% python3 -q
>>> import numpy as np
>>> np.set_printoptions(precision=2, suppress=True, linewidth=140)
>>> def tidy(a):
...     return np.round(a, 2) + 0
... 
>>> J = np.load("m.npy")
>>> print(J)
[[0 1 1 0 0 0 0 1]
 [1 0 1 0 0 0 0 1]
 [1 1 0 0 0 0 0 0]
 [0 0 0 0 0 0 0 0]
 [0 0 0 0 0 0 0 1]
 [0 0 0 0 0 0 0 1]
 [0 0 0 0 0 0 0 0]
 [1 1 0 0 1 1 0 0]]
>>> print(J @ J)
[[3 2 1 0 1 1 0 1]
 [2 3 1 0 1 1 0 1]
 [1 1 2 0 0 0 0 2]
 [0 0 0 0 0 0 0 0]
 [1 1 0 0 1 1 0 0]
 [1 1 0 0 1 1 0 0]
 [0 0 0 0 0 0 0 0]
 [1 1 2 0 0 0 0 4]]
>>> (J != 0).astype(int)
array([[0, 1, 1, 0, 0, 0, 0, 1],
       [1, 0, 1, 0, 0, 0, 0, 1],
       [1, 1, 0, 0, 0, 0, 0, 0],
       [0, 0, 0, 0, 0, 0, 0, 0],
       [0, 0, 0, 0, 0, 0, 0, 1],
       [0, 0, 0, 0, 0, 0, 0, 1],
       [0, 0, 0, 0, 0, 0, 0, 0],
       [1, 1, 0, 0, 1, 1, 0, 0]])
>>> tidy(np.sort(np.linalg.eigvals(J).real))
array([-2.  , -1.  , -0.73,  0.  ,  0.  ,  0.  ,  1.  ,  2.73])
>>> np.flatnonzero(np.linalg.matrix_power((J != 0) + (J.T != 0) + np.eye(8), 8)[0])
array([0, 1, 2, 4, 5, 7])
>>> W0 = np.array([[3, 0, 0, 0, 0, -2, 0],
...     [0, 0, 0, 0, 1, 3, 0],
...     [0, 0, 0, 0, -3, 0, 0]])
>>> W0
array([[ 3,  0,  0,  0,  0, -2,  0],
       [ 0,  0,  0,  0,  1,  3,  0],
       [ 0,  0,  0,  0, -3,  0,  0]])
>>> # columns 1 and 2 are equal
>>> T = np.stack([W0, -1 * W0, W0[::-1]])
>>> np.linalg.matrix_rank(T.reshape(3, -1))
np.int64(2)
>>> T.sum(axis=0)
array([[ 0,  0,  0,  0, -3,  0,  0],
       [ 0,  0,  0,  0,  1,  3,  0],
       [ 3,  0,  0,  0,  0, -2,  0]])
>>> np.linalg.matrix_rank(T)
array([3, 3, 3])
>>> T.shape
(3, 3, 7)
>>> Y = W0[0, 0] * W0[1:] - np.outer(W0[1:, 0], W0[0])
>>> print(Y)
[[ 0  0  0  0  3  9  0]
 [ 0  0  0  0 -9  0  0]]
>>> print(np.linalg.matrix_rank(Y), np.linalg.matrix_rank(W0))
2 3
>>> print(np.flatnonzero(~Y.round(6).any(axis=1)))
[]
>>> np.linalg.norm(W0, axis=1).argmax()
np.int64(0)
>>> tidy(np.linalg.norm(W0, axis=0))
array([3.  , 0.  , 0.  , 0.  , 3.16, 3.61, 0.  ])
>>> tidy(np.linalg.norm(W0, axis=1))
array([3.61, 3.16, 3.  ])
>>> W0[1] @ W0[0]
np.int64(-6)
>>> tidy(np.linalg.norm(W0, 1)), tidy(np.linalg.norm(W0, np.inf))
(np.float64(5.0), np.float64(5.0))
>>> tidy(np.linalg.norm(W0, "nuc"))
np.float64(9.41)
>>> W = np.array([[0, 1], [-1, 0], [1, 1], [-1, -1], [1, 0], [-2, 0], [-1, -3]])
>>> coef = np.array([1, -4])
>>> hid = np.maximum(W0 @ W + coef, 0)
>>> print(hid)
[[5 0]
 [0 0]
 [0 0]]
>>> Z = np.array([[0, 3, 1], [0, 2, 2]])
>>> print((hid @ Z).round(6).argmax(axis=1))
[1 0 0]
>>> m1 = np.loadtxt("run8.csv", delimiter=",")
>>> tidy(m1)
array([[ 1.  ,  0.  ,  0.  ,  0.  ,  0.  ,  0.  ],
       [ 0.  , -0.5 ,  0.  ,  0.  ,  0.87,  0.  ],
       [ 0.  ,  0.  ,  1.  ,  0.  ,  0.  ,  0.  ],
       [ 0.  ,  0.  ,  0.  ,  1.  ,  0.  ,  0.  ],
       [ 0.  , -0.87,  0.  ,  0.  , -0.5 ,  0.  ],
       [ 0.  ,  0.  ,  0.  ,  0.  ,  0.  ,  1.  ]])
>>> # splits into 5 blocks
>>> tidy(m1.ravel(order="F"))
array([ 1.  ,  0.  ,  0.  ,  0.  ,  0.  ,  0.  ,  0.  , -0.5 ,  0.  ,  0.  , -0.87,  0.  ,  0.  ,  0.  ,  1.  ,  0.  ,  0.  ,  0.  ,  0.  ,
        0.  ,  0.  ,  1.  ,  0.  ,  0.  ,  0.  ,  0.87,  0.  ,  0.  , -0.5 ,  0.  ,  0.  ,  0.  ,  0.  ,  0.  ,  0.  ,  1.  ])
>>> m1.reshape(6, 7)
Traceback (most recent call last):
  File "<python-input-37>", line 1, in <module>
    m1.reshape(6, 7)
    ~~~~~~~~~~^^^^^^
ValueError: cannot reshape array of size 36 into shape (6,7)
>>> tidy(m1.reshape(-1, 2))
array([[ 1.  ,  0.  ],
       [ 0.  ,  0.  ],
       [ 0.  ,  0.  ],
       [ 0.  , -0.5 ],
       [ 0.  ,  0.  ],
       [ 0.87,  0.  ],
       [ 0.  ,  0.  ],
       [ 1.  ,  0.  ],
       [ 0.  ,  0.  ],
       [ 0.  ,  0.  ],
       [ 0.  ,  1.  ],
       [ 0.  ,  0.  ],
       [ 0.  , -0.87],
       [ 0.  ,  0.  ],
       [-0.5 ,  0.  ],
       [ 0.  ,  0.  ],
       [ 0.  ,  0.  ],
       [ 0.  ,  1.  ]])
>>> T = m1.reshape(6, 2, -1)
>>> T.shape
(6, 2, 3)
>>> print(tidy(T.transpose(1, 0, 2)))
[[[ 1.    0.    0.  ]
  [ 0.   -0.5   0.  ]
  [ 0.    0.    1.  ]
  [ 0.    0.    0.  ]
  [ 0.   -0.87  0.  ]
  [ 0.    0.    0.  ]]

 [[ 0.    0.    0.  ]
  [ 0.    0.87  0.  ]
  [ 0.    0.    0.  ]
  [ 1.    0.    0.  ]
  [ 0.   -0.5   0.  ]
  [ 0.    0.    1.  ]]]
>>> print(np.einsum("ihd,jhd->hij", T, T).shape)
(2, 6, 6)
>>> W = np.array([[1, 9, 6, 1],
...     [1, 7, 6, 5],
...     [6, 7, 5, 1],
...     [6, 0, 1, 9],
...     [9, 1, 2, 4],
...     [9, 0, 7, 5]])
>>> coef = np.array([3, 3, 0, 3])
>>> hid = np.maximum(m1 @ W + coef, 0)
>>> tidy((hid > 0).mean(axis=0))
array([0.83, 0.83, 0.67, 0.83])
>>> print(np.linalg.matrix_rank(hid))
4
>>> (hid > 0).astype(int)
array([[1, 1, 1, 1],
       [1, 1, 0, 1],
       [1, 1, 1, 1],
       [1, 1, 1, 1],
       [0, 0, 0, 0],
       [1, 1, 1, 1]])
>>> Z = np.array([[1, 2, 0], [1, 2, 1], [0, 2, 2], [1, 2, 1]])
>>> W @ Z
array([[11, 34, 22],
       [13, 38, 24],
       [14, 38, 18],
       [15, 32, 11],
       [14, 32,  9],
       [14, 42, 19]])
>>> (hid @ Z).round(6).argmax(axis=1)
array([1, 1, 1, 1, 0, 1])
>>> T = np.stack([m1, -3 * m1, m1[::-1]])
>>> (T @ m1.T).shape
(3, 6, 6)
>>> print(tidy(np.einsum("bij,cij->bc", T, T)))
[[  6. -18.   0.]
 [-18.  54.   0.]
 [  0.   0.   6.]]
>>> T.shape
(3, 6, 6)
>>> np.linalg.matrix_rank(T.reshape(3, -1))
np.int64(2)
>>> Q, evecs = np.linalg.qr(m1[:, :2])[0], np.linalg.qr(m1[:, 2:])[0]
>>> sig = np.linalg.svd(Q.T @ evecs, compute_uv=False)
>>> print(tidy(np.linalg.norm(Q @ Q.T - evecs @ evecs.T, 2)))
1.0
>>> x0 = np.array([2, -4, 4, -4, 4, -4])
>>> rhs = m1 @ x0
>>> tidy(rhs)
array([ 2.  ,  5.46,  4.  , -4.  ,  1.46, -4.  ])
>>> tidy(np.linalg.solve(m1, 5 * rhs))
array([ 10., -20.,  20., -20.,  20., -20.])
>>> K = np.loadtxt("test0.csv", delimiter=",")
>>> tidy(K)
array([[-0.03, -0.14, -0.75, -0.31, -0.38,  0.42],
       [ 0.69, -0.1 , -0.09, -0.48, -0.01, -0.52],
       [-0.24,  0.74, -0.11, -0.03, -0.47, -0.41],
       [-0.24,  0.18,  0.43, -0.79,  0.1 ,  0.3 ],
       [-0.33, -0.61,  0.29, -0.07, -0.59, -0.3 ],
       [ 0.54,  0.16,  0.39,  0.19, -0.53,  0.46]])
>>> # columns are unit length and at right angles
>>> Y = K / np.sqrt((K ** 2).mean(axis=1, keepdims=True))
>>> print(np.linalg.matrix_rank(K - K.mean(axis=1, keepdims=True)))
5
>>> tidy(np.linalg.norm(Y, axis=1))
array([2.45, 2.45, 2.45, 2.45, 2.45, 2.45])
>>> W = np.array([[0, 3, 2, 5, 0, 0],
...     [2, 2, 4, 4, 3, 5],
...     [4, 4, 3, 1, 1, 2],
...     [5, 5, 0, 4, 5, 2],
...     [3, 1, 1, 1, 4, 4],
...     [4, 0, 2, 0, 2, 2]])
>>> coef = np.array([-3, 1, -3, -2, -1, 3])
>>> hid = np.maximum(K @ W + coef, 0)
>>> (hid > 0).astype(int)
array([[0, 0, 0, 0, 0, 0],
       [0, 1, 0, 0, 0, 1],
       [0, 1, 0, 0, 0, 1],
       [0, 0, 0, 0, 0, 1],
       [0, 0, 0, 0, 0, 0],
       [1, 1, 1, 1, 0, 1]])
>>> Z = np.array([[0, 0], [2, 1], [2, 2], [2, -1], [1, -1], [2, -2]])
>>> print(tidy(hid @ Z))
[[ 0.    0.  ]
 [ 0.72 -0.42]
 [ 8.83 -6.71]
 [ 8.35 -8.35]
 [ 0.    0.  ]
 [22.01 -4.01]]
>>> W @ Z
array([[ 20,   2],
       [ 33,  -7],
       [ 21,   4],
       [ 27,  -8],
       [ 18, -10],
       [ 10,  -2]])
>>> tidy(K.T @ K)
array([[1., 0., 0., 0., 0., 0.],
       [0., 1., 0., 0., 0., 0.],
       [0., 0., 1., 0., 0., 0.],
       [0., 0., 0., 1., 0., 0.],
       [0., 0., 0., 0., 1., 0.],
       [0., 0., 0., 0., 0., 1.]])
>>> tidy(np.linalg.norm(K, axis=0))
array([1., 1., 1., 1., 1., 1.])
>>> tidy(K[:, 2] @ K[:, 5])
np.float64(0.0)
>>> print(tidy(K @ K.T))
[[1. 0. 0. 0. 0. 0.]
 [0. 1. 0. 0. 0. 0.]
 [0. 0. 1. 0. 0. 0.]
 [0. 0. 0. 1. 0. 0.]
 [0. 0. 0. 0. 1. 0.]
 [0. 0. 0. 0. 0. 1.]]
>>> rng = np.random.default_rng(632)
>>> z = rng.permutation(6)
>>> Y = K[:, z] * rng.choice([-1, 1], 6)
>>> tidy(Y)
array([[ 0.38,  0.03,  0.75, -0.31, -0.42, -0.14],
       [ 0.01, -0.69,  0.09, -0.48,  0.52, -0.1 ],
       [ 0.47,  0.24,  0.11, -0.03,  0.41,  0.74],
       [-0.1 ,  0.24, -0.43, -0.79, -0.3 ,  0.18],
       [ 0.59,  0.33, -0.29, -0.07,  0.3 , -0.61],
       [ 0.53, -0.54, -0.39,  0.19, -0.46,  0.16]])
>>> Uu, _, Vt = np.linalg.svd(K.T @ Y)
>>> tidy(np.linalg.lstsq(K, Y)[0])
array([[ 0., -1.,  0.,  0.,  0.,  0.],
       [ 0.,  0.,  0.,  0.,  0.,  1.],
       [ 0.,  0., -1.,  0.,  0.,  0.],
       [ 0.,  0.,  0.,  1.,  0.,  0.],
       [-1.,  0.,  0.,  0.,  0.,  0.],
       [ 0.,  0.,  0.,  0., -1.,  0.]])
>>> tidy(Uu @ Vt)
array([[ 0., -1.,  0.,  0.,  0.,  0.],
       [ 0.,  0.,  0.,  0.,  0.,  1.],
       [ 0.,  0., -1.,  0.,  0.,  0.],
       [ 0.,  0.,  0.,  1.,  0.,  0.],
       [-1.,  0.,  0.,  0.,  0.,  0.],
       [ 0.,  0.,  0.,  0., -1.,  0.]])
>>> data = np.loadtxt("case0.csv", delimiter=",")
>>> data
array([[-1.  , -3.01,  1.01, -4.98],
       [ 0.04, -0.02,  1.  , -1.04],
       [ 4.01,  0.  ,  4.  , -6.04],
       [ 7.98,  4.  ,  3.98, -1.96]])
>>> print(np.argsort(-np.linalg.norm(data, axis=0).round(6), kind="stable")[:3])
[0 3 2]
>>> tidy(np.linalg.norm(data, 2) / np.linalg.norm(data))
np.float64(0.85)
>>> np.linalg.cond(data) > 100
np.True_
>>> F = np.array([[-1.7, 3.0, 2.0], [0.0, 0.3, 3.0], [-2.0, 3.0, 2.3]])
>>> print(tidy(np.abs(np.linalg.eigvals(F)).max()))
3.3
>>> tidy(np.sort(np.abs(np.linalg.eigvals(F))))
array([0.3, 2.7, 3.3])
>>> (F + F.T) / 2
array([[-1.7,  1.5,  0. ],
       [ 1.5,  0.3,  3. ],
       [ 0. ,  3. ,  2.3]])
>>> np.allclose(F @ F.T, F.T @ F)
False
>>> print((F - F.T) / 2)
[[ 0.   1.5  2. ]
 [-1.5  0.   0. ]
 [-2.   0.   0. ]]
>>> tidy(np.trace(F))
np.float64(0.9)
>>> tidy(np.linalg.matrix_power(F, 2))
array([[-1.11,  1.8 , 10.2 ],
       [-6.  ,  9.09,  7.8 ],
       [-1.2 ,  1.8 , 10.29]])
>>> print(np.allclose(F, F.T))
False
>>> tidy(np.linalg.det(F))
np.float64(-2.67)
>>> X = np.load("layer8.npy")
>>> X
array([[1, 0, 0, 0, 0, 0],
       [0, 0, 0, 1, 0, 0],
       [0, 0, 0, 0, 0, 1],
       [0, 0, 1, 0, 0, 0],
       [0, 0, 0, 0, 1, 0],
       [0, 1, 0, 0, 0, 0]])
>>> x0 = np.array([1, 3, 2, 2, 2, 3])
>>> tidy(np.linalg.det(X))
np.float64(-1.0)
>>> print([p for p in range(1, 25) if np.allclose(np.linalg.matrix_power(X, p), np.eye(6))])
[4, 8, 12, 16, 20, 24]
>>> feats = np.load("data.npy")
>>> feats
array([[ -3.07,   0.28,   6.61],
       [ -3.46,   0.84,   6.48],
       [  5.92,  -1.04, -10.23],
       [ -1.73,   0.15,   3.62],
       [ -9.33,   1.58,  17.42],
       [ -8.47,   2.  ,  15.96],
       [  3.25,  -1.13,  -6.32],
       [ -2.37,   1.18,   3.66],
       [ 10.55,  -1.99, -18.95],
       [ -3.3 ,   0.49,   5.75],
       [ -4.73,   1.38,   7.69],
       [  8.41,  -2.02, -14.72]])
>>> Ac = (feats - feats.mean(axis=0)) / feats.std(axis=0)
>>> np.argwhere(np.abs(Ac) > 2)
array([], shape=(0, 2), dtype=int64)
>>> coef = np.linalg.lstsq(np.delete(Ac, 2, axis=1), Ac[:, 2])[0]
>>> np.abs(coef).argmax()
np.int64(0)
>>> P = np.triu(np.array([[2, 1, 1, 2], [2, 1, 2, 1], [1, 0, 0, 0], [1, 0, 1, 1]]), 1) + np.eye(4)
>>> Y = P @ data @ np.linalg.inv(P)
>>> tidy(np.linalg.det(Y))
np.float64(-1.62)
>>> tidy(P @ data - data @ P)
array([[ 20.01,   8.98,  19.98,  -5.99],
       [ 16.  ,   3.96,  11.98, -14.1 ],
       [  0.  ,  -4.01,  -4.01,  -8.02],
       [  0.  ,  -7.98, -15.98, -19.96]])
>>> tidy(np.poly(Y))
array([  1.  ,  -1.02,  54.11, -22.22,  -1.62])
>>> Y = np.array([[3, 0, 0], [2, 0, 3], [0, 3, 1]])
>>> np.linalg.matrix_rank(np.vstack([feats, Y.T]))
np.int64(3)
>>> tidy(np.einsum("ij->j", feats))
array([-8.33,  1.72, 16.97])
>>> tidy(np.einsum("ij,ij->i", feats, feats))
array([ 53.2 ,  54.67, 140.78,  16.12, 393.  , 330.46,  51.78,  20.4 , 474.37,  44.19,  83.41, 291.49])
